$ python -q
>>> import numpy as np
>>> np.set_printoptions(precision=3, suppress=True, linewidth=100, floatmode="fixed")
>>> def rd(a):
...     return np.round(a, 3) + 0
... 
>>> feats = np.array([[1.0, -3.0, 0.0], [-3.0, 1.0, -3.0], [0.0, -3.0, 1.0]])
>>> (feats + feats.T) / 2
array([[ 1.000, -3.000,  0.000],
       [-3.000,  1.000, -3.000],
       [ 0.000, -3.000,  1.000]])
>>> np.allclose(feats, feats.T)
True
>>> (feats - feats.T) / 2
array([[0.000, 0.000, 0.000],
       [0.000, 0.000, 0.000],
       [0.000, 0.000, 0.000]])
>>> feats @ feats
array([[10.000, -6.000,  9.000],
       [-6.000, 19.000, -6.000],
       [ 9.000, -6.000, 10.000]])
>>> np.allclose(feats @ feats.T, feats.T @ feats)
True
>>> feats.inv()
Traceback (most recent call last):
  File "<python-input-9>", line 1, in <module>
    feats.inv()
    ^^^^^^^^^
AttributeError: 'numpy.ndarray' object has no attribute 'inv'
>>> cent = np.array([[0.6, -0.6, 0.4, 0.1], [0.5, 1.2, -0.2, 0.7]])
>>> rng = np.random.default_rng(666086)
>>> A = np.array([[-3, 7],
...     [-6, 4],
...     [6, 7],
...     [1, 1],
...     [4, 1],
...     [4, 3],
...     [-1, 3],
...     [-3, 8],
...     [-2, -1],
...     [8, 9],
...     [-8, -9],
...     [0, 8],
...     [-4, -1],
...     [8, 7],
...     [-1, -8],
...     [-9, -3],
...     [4, -7],
...     [4, 9],
...     [8, 3],
...     [2, 5],
...     [0, 4],
...     [-6, 2],
...     [7, -5],
...     [7, -6],
...     [9, 9],
...     [8, -1],
...     [-5, 8]]) @ cent + 0.05 * rng.normal(size=(27, 4))
>>> rd(A)
array([[  1.649,  10.203,  -2.654,   4.624],
       [ -1.582,   8.398,  -3.235,   2.224],
       [  7.068,   4.749,   1.037,   5.579],
       [  1.172,   0.596,   0.208,   0.813],
       [  2.954,  -1.096,   1.338,   1.114],
       [  3.856,   1.198,   0.993,   2.475],
       [  0.914,   4.266,  -1.082,   2.064],
       [  2.149,  11.351,  -2.834,   5.288],
       [ -1.686,  -0.088,  -0.586,  -0.877],
       [  9.310,   6.037,   1.403,   7.141],
       [ -9.268,  -5.921,  -1.392,  -7.134],
       [  4.028,   9.531,  -1.586,   5.649],
       [ -2.840,   1.213,  -1.292,  -1.013],
       [  8.306,   3.658,   1.791,   5.722],
       [ -4.563,  -9.056,   1.212,  -5.717],
       [ -6.877,   1.787,  -3.029,  -3.006],
       [ -1.086, -10.875,   2.971,  -4.493],
       [  6.914,   8.392,  -0.160,   6.750],
       [  6.393,  -1.223,   2.574,   2.926],
       [  3.628,   4.773,  -0.245,   3.630],
       [  2.046,   4.823,  -0.823,   2.796],
       [ -2.581,   6.012,  -2.821,   0.830],
       [  1.662, -10.215,   3.762,  -2.761],
       [  1.158, -11.399,   4.075,  -3.519],
       [  9.935,   5.414,   1.791,   7.208],
       [  4.300,  -6.012,   3.438,   0.155],
       [  1.065,  12.601,  -3.661,   5.051]])
>>> cent = A[[6, 16]].astype(float)
>>> for _ in range(5):
...     idx = np.linalg.norm(A[:, None] - cent, axis=-1).argmin(axis=1)
...     cent = np.array([A[idx == j].mean(axis=0) for j in range(2)])
... 
>>> idx
array([0, 0, 0, 0, 0, 0, 0, 0, 0, 0, 1, 0, 0, 0, 1, 0, 1, 0, 0, 0, 0, 0, 1, 1, 0, 1, 0])
>>> np.bincount(idx)
array([21,  6])
>>> np.abs(cent[1] - cent[0]).argmax()
np.int64(1)
>>> rd(cent[1] - cent[0])
array([ -3.958, -13.798,   2.957,  -7.101])
>>> np.linalg.norm(A, axis=1).argmax()
np.int64(26)
>>> Xs = A - A.mean(axis=1)
Traceback (most recent call last):
  File "<python-input-21>", line 1, in <module>
    Xs = A - A.mean(axis=1)
         ~~^~~~~~~~~~~~~~~~
ValueError: operands could not be broadcast together with shapes (27,4) (27,) 
>>> Xs = A - A.mean(axis=0)
>>> Uu, sig, Vt = np.linalg.svd(Xs, full_matrices=False)
>>> np.abs(Vt[0]).argmax()
np.int64(1)
>>> rd((sig ** 2).sum() ** 2 / (sig ** 4).sum())
np.float64(1.637)
>>> rd(Xs.mean(axis=0))
array([0.000, 0.000, 0.000, 0.000])
>>> np.linalg.matrix_rank(Xs)
np.int64(4)
>>> K = np.load("arr.npy")
>>> rd(K)
array([[ 0.100, -0.010, -0.060],
       [ 0.604, -0.070, -0.397],
       [ 0.100, -0.010, -0.060],
       [ 0.716, -0.090, -0.493],
       [ 0.380, -0.040, -0.235],
       [ 0.291, -0.030, -0.178],
       [-0.537,  0.060,  0.345],
       [-0.291,  0.030,  0.178],
       [ 0.000,  0.000,  0.000],
       [-0.604,  0.070,  0.397],
       [-0.905,  0.149,  0.716],
       [ 0.462, -0.050, -0.291],
       [-0.291,  0.030,  0.178],
       [ 0.604, -0.070, -0.397],
       [ 0.762, -0.100, -0.537],
       [ 0.604, -0.070, -0.397],
       [ 0.100, -0.010, -0.060],
       [-0.862,  0.129,  0.653],
       [-0.862,  0.129,  0.653],
       [-0.100,  0.010,  0.060],
       [-0.604,  0.070,  0.397],
       [ 0.604, -0.070, -0.397],
       [-0.537,  0.060,  0.345],
       [ 0.862, -0.129, -0.653],
       [ 0.100, -0.010, -0.060],
       [-0.380,  0.040,  0.235],
       [-0.197,  0.020,  0.119],
       [ 0.537, -0.060, -0.345],
       [-0.716,  0.090,  0.493]])
>>> u = np.array([1, 0])
>>> rd(np.convolve(K[19], u))
array([-0.100,  0.010,  0.060,  0.000])
>>> rd(np.array([np.convolve(row, u, "same") for row in K]))
array([[ 0.100, -0.010, -0.060],
       [ 0.604, -0.070, -0.397],
       [ 0.100, -0.010, -0.060],
       [ 0.716, -0.090, -0.493],
       [ 0.380, -0.040, -0.235],
       [ 0.291, -0.030, -0.178],
       [-0.537,  0.060,  0.345],
       [-0.291,  0.030,  0.178],
       [ 0.000,  0.000,  0.000],
       [-0.604,  0.070,  0.397],
       [-0.905,  0.149,  0.716],
       [ 0.462, -0.050, -0.291],
       [-0.291,  0.030,  0.178],
       [ 0.604, -0.070, -0.397],
       [ 0.762, -0.100, -0.537],
       [ 0.604, -0.070, -0.397],
       [ 0.100, -0.010, -0.060],
       [-0.862,  0.129,  0.653],
       [-0.862,  0.129,  0.653],
       [-0.100,  0.010,  0.060],
       [-0.604,  0.070,  0.397],
       [ 0.604, -0.070, -0.397],
       [-0.537,  0.060,  0.345],
       [ 0.862, -0.129, -0.653],
       [ 0.100, -0.010, -0.060],
       [-0.380,  0.040,  0.235],
       [-0.197,  0.020,  0.119],
       [ 0.537, -0.060, -0.345],
       [-0.716,  0.090,  0.493]])
>>> rd(np.polyval(u, K[19]))
array([-0.100,  0.010,  0.060])
>>> Xs = K - K.mean(axis=0)
>>> Uu, sig, Vt = np.linalg.svd(Xs, full_matrices=False)
>>> np.abs(Uu[:, 0]).argmax()
np.int64(10)
>>> rd(Xs.mean(axis=0))
array([0.000, 0.000, 0.000])
>>> (np.sign(Uu[:, 0]) == np.sign(Uu[0, 0])).astype(int)
array([1, 1, 1, 1, 1, 1, 0, 0, 1, 0, 0, 1, 0, 1, 1, 1, 1, 0, 0, 0, 0, 1, 0, 1, 1, 0, 0, 1, 0])
>>> np.abs(Vt[0]).argmax()
np.int64(0)
>>> rd(sig)
array([3.588, 0.140, 0.003])
